$ python3 -q
>>> import numpy as np
>>> np.set_printoptions(suppress=True, linewidth=120)
>>> tidy = lambda a: np.round(a, 1) + 0
>>> m1 = np.load("dump.npy")
>>> m1
array([[ 0,  6, 11],
       [ 0,  7,  7],
       [ 0, 11,  0],
       [ 0,  7,  7],
       [ 0, 14,  1],
       [ 0,  9,  0],
       [ 0,  6,  0],
       [ 0, 11, 13],
       [ 0, 13, 16],
       [ 0,  4,  0],
       [ 0, 15,  8],
       [ 0, 17,  0],
       [ 0, 15,  0],
       [ 0,  6, 11],
       [ 0, 10,  6],
       [ 0, 11,  0],
       [ 0,  3,  1],
       [ 0, 10,  6],
       [ 0, 10,  0],
       [ 0, 12,  0],
       [ 0,  6, 11]])
>>> np.linalg.cond(m1) > 100
np.True_
>>> tidy(np.linalg.norm(m1, 2) / np.linalg.norm(m1))
np.float64(0.9)
>>> Uu, s, Vh = np.linalg.svd(m1, full_matrices=False)
>>> tidy(np.abs(Vh[0]))
array([0. , 0.9, 0.5])
>>> tidy(s)
array([52.3, 23.4,  0. ])
>>> tidy(Uu.T @ m1 @ Vh.T)
array([[52.3,  0. ,  0. ],
       [ 0. , 23.4,  0. ],
       [ 0. ,  0. ,  0. ]])
>>> tidy(Vh @ Vh.T)
array([[1., 0., 0.],
       [0., 1., 0.],
       [0., 0., 1.]])
>>> Uu.shape, s.shape, Vh.shape
((21, 3), (3,), (3, 3))
>>> np.abs(Uu[:, 0]).round(6).argmax()
np.int64(8)
>>> tidy(np.cumsum(s ** 2) / np.sum(s ** 2))
array([0.8, 1. , 1. ])
>>> Uu, s, Vh = np.linalg.svd(m1)
>>> evecs = Vh[:(s > 1e-8).sum()]
>>> rng = np.random.default_rng(674)
>>> x = m1[3] + 4 * m1[2] + rng.integers(2) * np.eye(3)[2]
>>> x
array([ 0., 51.,  8.])
>>> tidy(evecs.T @ evecs)
array([[0., 0., 0.],
       [0., 1., 0.],
       [0., 0., 1.]])
>>> np.allclose(evecs.T @ evecs @ x, x)
True
>>> A2 = np.array([[2, 3], [1, 2]])
>>> W2 = np.array([[0, 2, 1], [0, 2, 0], [0, 2, 0]])
>>> mat = np.kron(A2, W2)
>>> mat
array([[0, 4, 2, 0, 6, 3],
       [0, 4, 0, 0, 6, 0],
       [0, 4, 0, 0, 6, 0],
       [0, 2, 1, 0, 4, 2],
       [0, 2, 0, 0, 4, 0],
       [0, 2, 0, 0, 4, 0]])
>>> np.abs(mat).max()
np.int64(6)
>>> np.count_nonzero(mat)
np.int64(16)
>>> mat.sum(axis=0)
array([ 0, 18,  3,  0, 30,  5])
>>> tidy(mat.mean(axis=0))
array([0. , 3. , 0.5, 0. , 5. , 0.8])
>>> np.zeros(6, 6)
Traceback (most recent call last):
  File "<python-input-30>", line 1, in <module>
    np.zeros(6, 6)
    ~~~~~~~~^^^^^^
TypeError: Cannot interpret '6' as a data type
>>> np.linalg.matrix_rank(mat)
np.int64(4)
>>> mat - mat[0]
array([[ 0,  0,  0,  0,  0,  0],
       [ 0,  0, -2,  0,  0, -3],
       [ 0,  0, -2,  0,  0, -3],
       [ 0, -2, -1,  0, -2, -1],
       [ 0, -2, -2,  0, -2, -3],
       [ 0, -2, -2,  0, -2, -3]])
>>> x = np.array([0, 0, -3, -2, 0, 2])
>>> h1 = np.maximum(mat @ x, 0)
>>> np.maximum(mat @ (3 * x), 0)
array([0, 0, 0, 3, 0, 0])
>>> h1
array([0, 0, 0, 1, 0, 0])
>>> arr = np.load("m.npy")
>>> arr
array([[226, 162, 126,  85, 121, 104],
       [162, 204, 129,  80, 112,  53],
       [126, 129, 123,  25,  73,  42],
       [ 85,  80,  25,  79,  50,  53],
       [121, 112,  73,  50,  99,  49],
       [104,  53,  42,  53,  49,  65]])
>>> ev, evecs = np.linalg.eigvalsh(arr)
Traceback (most recent call last):
  File "<python-input-39>", line 1, in <module>
    ev, evecs = np.linalg.eigvalsh(arr)
    ^^^^^^^^^
ValueError: too many values to unpack (expected 2)
>>> ev, evecs = np.linalg.eigh(arr)
>>> np.unique(ev.round(6) + 0, return_counts=True)[1]
array([1, 1, 1, 1, 1, 1])
>>> np.abs(evecs[:, -1]).round(6).argmax()
np.int64(0)
>>> ev, evecs = np.linalg.eigh(arr)
>>> x = np.array([-1, 1, -3, 1, -1, -3])
>>> tidy(x @ arr @ x / (x @ x)), tidy(ev[0]), tidy(ev[-1])
(np.float64(145.1), np.float64(0.0), np.float64(610.6))
>>> tidy(evecs * np.abs(ev) @ evecs.T)
array([[226., 162., 126.,  85., 121., 104.],
       [162., 204., 129.,  80., 112.,  53.],
       [126., 129., 123.,  25.,  73.,  42.],
       [ 85.,  80.,  25.,  79.,  50.,  53.],
       [121., 112.,  73.,  50.,  99.,  49.],
       [104.,  53.,  42.,  53.,  49.,  65.]])
>>> X = np.load("sample7.npy")
>>> X
array([[  0.9,   0.5,   1.3,   0.5],
       [  0.4,   0.3,  -1.3,  -1.2],
       [ -0.2,  -0.7,   0.2,  -0.9],
       [ -0.6,   1. ,  -1.8,   0.8],
       [  1.8,   0.3,   0.9,  -1.2],
       [ -0.4,   1.3,   0.8,  -1. ],
       [ -0.2,   1.5,  -0.2,   1.1],
       [ -0.3,   0.6,  -0.3,  -0.1],
       [ -1.9,   0.8,  -0.7,   1.1],
       [  0.7,   1.1,  -0.5,   1. ],
       [  0.7,  -1.3,   0.6,   0.2],
       [  0.4,   1.8,   0.6,  -0.4],
       [  1.5,   0.5,  -1.7,   0.2],
       [  0.3,  -0.2,  -0.2,   1.4],
       [ -1. ,   0.1,  -0.3,  -0.8],
       [  1.6,   0.2,  -0.6,   0.4],
       [ -0.7,  -0.9,  -0.2,  -0.6],
       [ -1.1,   0.3,  -1.7,   1.4],
       [ -1.1,   0.3,  -0.3,   1.1],
       [  0.4,   0.6,   1.4,   2.2],
       [ -1.7,   0.3,   1.5,   2. ],
       [  0.9,   0.9,   0.1,   1.3],
       [-22. ,  22. , -20. ,  20. ],
       [  2. ,   0.4,  -2.1,   0.8],
       [  1. ,  -0.5,  -2.3,   0.4],
       [  2. ,  -0.3,  -1.5,  -0.4],
       [ -1.4,   0.1,  -2.4,   1. ],
       [  1.1,  -0.3,  -0.1,  -0.6]])
>>> # row 22 dominates
>>> dist = np.linalg.norm(X[:, None] - X[None], axis=-1)
>>> dist.shape
(28, 28)
>>> (dist + 1e9 * np.eye(28)).round(6).argmin(axis=1)
array([21, 27, 16, 17, 27, 11,  9, 14, 18, 21, 27,  5, 23, 21, 16, 12,  2, 26,  8, 21, 18,  9, 26, 12, 12, 12, 17, 15])
>>> np.linalg.matrix_rank(dist ** 2)
np.int64(6)
>>> np.flatnonzero(dist[24] < dist.mean() / 2)
array([ 1,  3,  9, 12, 13, 15, 17, 23, 24, 25, 26, 27])
>>> dist.mean(axis=1).argmax()
np.int64(22)
>>> tidy(np.linalg.norm(X - X.mean(axis=0), axis=1))
array([ 2.9,  2.6,  3. ,  0.8,  3.9,  2.8,  1.1,  1.5,  1.4,  1.4,  3.3,  2.6,  2.4,  1.8,  2.3,  2.5,  2.8,  1.2,
        1.2,  3. ,  3.1,  1.9, 40.1,  2.9,  2.6,  3.3,  1.8,  2.9])
>>> W2 = X[[12, 17]].astype(float)
>>> for _ in range(7):
...     labels = np.linalg.norm(X[:, None] - W2, axis=-1).argmin(axis=1)
...     W2 = np.array([X[labels == j].mean(axis=0) for j in range(2)])
... 
>>> labels
array([0, 0, 0, 0, 0, 0, 0, 0, 0, 0, 0, 0, 0, 0, 0, 0, 0, 0, 0, 0, 0, 0, 1, 0, 0, 0, 0, 0])
>>> np.bincount(labels)
array([27,  1])
>>> np.abs(W2[1] - W2[0]).argmax()
np.int64(0)
>>> tidy(W2)
array([[  0.2,   0.3,  -0.4,   0.4],
       [-22. ,  22. , -20. ,  20. ]])
>>> W = np.array([[-9, -3], [4, 9], [9, 3], [8, 1]])
>>> b = np.array([1, -2])
>>> H = np.maximum(X @ W + b, 0)
>>> (H > 0).astype(int)
array([[1, 1],
       [0, 0],
       [0, 0],
       [1, 1],
       [0, 0],
       [1, 1],
       [1, 1],
       [1, 1],
       [1, 1],
       [1, 1],
       [0, 0],
       [1, 1],
       [0, 0],
       [1, 0],
       [1, 1],
       [0, 0],
       [0, 0],
       [1, 1],
       [1, 1],
       [1, 1],
       [1, 1],
       [1, 1],
       [1, 1],
       [0, 0],
       [0, 0],
       [0, 0],
       [1, 0],
       [0, 0]])
>>> np.linalg.matrix_rank(H)
np.int64(2)
>>> tidy((H > 0).mean(axis=0))
array([0.6, 0.5])
>>> W2 = np.array([[-3, -5], [8, 2]])
>>> W @ W2
array([[  3,  39],
       [ 60,  -2],
       [ -3, -39],
       [-16, -38]])
>>> cen = (X - X.mean(axis=0)) / X.std(axis=0)
>>> tidy(cen.std(axis=0))
array([1., 1., 1., 1.])
>>> b = np.linalg.lstsq(np.delete(cen, 0, axis=1), cen[:, 0])[0]
>>> tidy(1 - np.var(cen[:, 0] - np.delete(cen, 0, axis=1) @ b))
np.float64(0.9)
>>> np.abs(b).argmax()
np.int64(0)
